% ipython --no-banner

In [1]: import numpy as np

In [2]: np.set_printoptions(precision=3, suppress=True, linewidth=120)

In [3]: E = np.load("sample17.npy")

In [4]: print(E)
[[ 3. -3.  1.  1.]
 [ 2. -4.  1.  3.]
 [ 2. -7.  2.  5.]
 [ 2. -7.  1.  6.]]

In [5]: x0 = np.array([3, 3, 9, 2])

In [6]: target = E @ x0

In [7]: print(target)
[11.  9. 13.  6.]

In [8]: print(np.linalg.solve(E, target))
[3. 3. 9. 2.]

In [9]: print(np.round(np.linalg.solve(E.T, E[2]), 3) + 0)
[0. 0. 1. 0.]

In [10]: vals, evecs = np.linalg.eig(E)

In [11]: print(np.sort(np.linalg.eigvals(E @ E)))
[1. 1. 4. 9.]

In [12]: print(np.round(np.prod(vals), 3))
6.0

In [13]: print(np.round(E @ evecs[:, 0] - vals[0] * evecs[:, 0], 3) + 0)
[0. 0. 0. 0.]

In [14]: O, Rm = np.linalg.qr(E)

In [15]: print(round(float(abs(Rm[0, 0])), 3), round(np.linalg.norm(E[:, 0]), 3))
4.583 4.583

In [16]: print(np.round(O.T @ O, 3) + 0)
[[1. 0. 0. 0.]
 [0. 1. 0. 0.]
 [0. 0. 1. 0.]
 [0. 0. 0. 1.]]

In [17]: print(O.round(3) + 0)
[[-0.655  0.665  0.     0.359]
 [-0.436  0.055  0.    -0.898]
 [-0.436 -0.527 -0.707  0.18 ]
 [-0.436 -0.527  0.707  0.18 ]]

In [18]: print(O @ Rm)
[[ 3. -3.  1.  1.]
 [ 2. -4.  1.  3.]
 [ 2. -7.  2.  5.]
 [ 2. -7.  1.  6.]]

In [19]: print(np.allclose(Rm.T @ Rm, E.T @ E))
True
